$ python3 -q
>>> import numpy as np
>>> np.set_printoptions(precision=1, suppress=True, linewidth=100)
>>> def rd(a):
...     return np.round(a, 1) + 0
... 
>>> other = np.array([[4, 0], [4, 1]])
>>> basis = np.array([[1, -1, 2], [-1, -1, -2], [0, 0, 3]])
>>> F = np.kron(other, basis)
>>> F
array([[ 4, -4,  8,  0,  0,  0],
       [-4, -4, -8,  0,  0,  0],
       [ 0,  0, 12,  0,  0,  0],
       [ 4, -4,  8,  1, -1,  2],
       [-4, -4, -8, -1, -1, -2],
       [ 0,  0, 12,  0,  0,  3]])
>>> other = np.linalg.inv(F)
>>> rd(other)
array([[ 0.1, -0.1, -0.2,  0. ,  0. ,  0. ],
       [-0.1, -0.1,  0. ,  0. ,  0. ,  0. ],
       [ 0. ,  0. ,  0.1,  0. ,  0. ,  0. ],
       [-0.5,  0.5,  0.7,  0.5, -0.5, -0.7],
       [ 0.5,  0.5,  0. , -0.5, -0.5,  0. ],
       [ 0. ,  0. , -0.3,  0. ,  0. ,  0.3]])
>>> rd(np.linalg.inv(other))
array([[ 4., -4.,  8.,  0.,  0.,  0.],
       [-4., -4., -8.,  0.,  0.,  0.],
       [ 0.,  0., 12.,  0.,  0.,  0.],
       [ 4., -4.,  8.,  1., -1.,  2.],
       [-4., -4., -8., -1., -1., -2.],
       [ 0.,  0., 12.,  0.,  0.,  3.]])
>>> (np.abs(other) > 1e-9).astype(int)
array([[1, 1, 1, 0, 0, 0],
       [1, 1, 0, 0, 0, 0],
       [0, 0, 1, 0, 0, 0],
       [1, 1, 1, 1, 1, 1],
       [1, 1, 0, 1, 1, 0],
       [0, 0, 1, 0, 0, 1]])
>>> rd(F @ other)
array([[1., 0., 0., 0., 0., 0.],
       [0., 1., 0., 0., 0., 0.],
       [0., 0., 1., 0., 0., 0.],
       [0., 0., 0., 1., 0., 0.],
       [0., 0., 0., 0., 1., 0.],
       [0., 0., 0., 0., 0., 1.]])
>>> np.allclose(other, F.T)
False
>>> rd(np.sort(np.abs(np.linalg.eigvals(F))))
array([ 1.4,  1.4,  3. ,  5.7,  5.7, 12. ])
>>> rd(np.linalg.det(F))
np.float64(2304.0)
>>> F @ F
array([[  32,    0,  160,    0,    0,    0],
       [   0,   32,  -96,    0,    0,    0],
       [   0,    0,  144,    0,    0,    0],
       [  40,    0,  200,    2,    0,   10],
       [   0,   40, -120,    0,    2,   -6],
       [   0,    0,  180,    0,    0,    9]])
>>> np.allclose(F @ F.T, F.T @ F)
False
>>> np.trace(F)
np.int64(15)
>>> (F - F.T) / 2
array([[ 0.,  0.,  4., -2.,  2.,  0.],
       [ 0.,  0., -4.,  2.,  2.,  0.],
       [-4.,  4.,  0., -4.,  4., -6.],
       [ 2., -2.,  4.,  0.,  0.,  1.],
       [-2., -2., -4.,  0.,  0., -1.],
       [ 0.,  0.,  6., -1.,  1.,  0.]])
>>> (F + F.T) / 2
array([[ 4., -4.,  4.,  2., -2.,  0.],
       [-4., -4., -4., -2., -2.,  0.],
       [ 4., -4., 12.,  4., -4.,  6.],
       [ 2., -2.,  4.,  1., -1.,  1.],
       [-2., -2., -4., -1., -1., -1.],
       [ 0.,  0.,  6.,  1., -1.,  3.]])
>>> np.linalg.matrix_power(F, 4)
array([[  1024,      0,  28160,      0,      0,      0],
       [     0,   1024, -16896,      0,      0,      0],
       [     0,      0,  20736,      0,      0,      0],
       [  1360,      0,  37400,      4,      0,    110],
       [     0,   1360, -22440,      0,      4,    -66],
       [     0,      0,  27540,      0,      0,     81]])
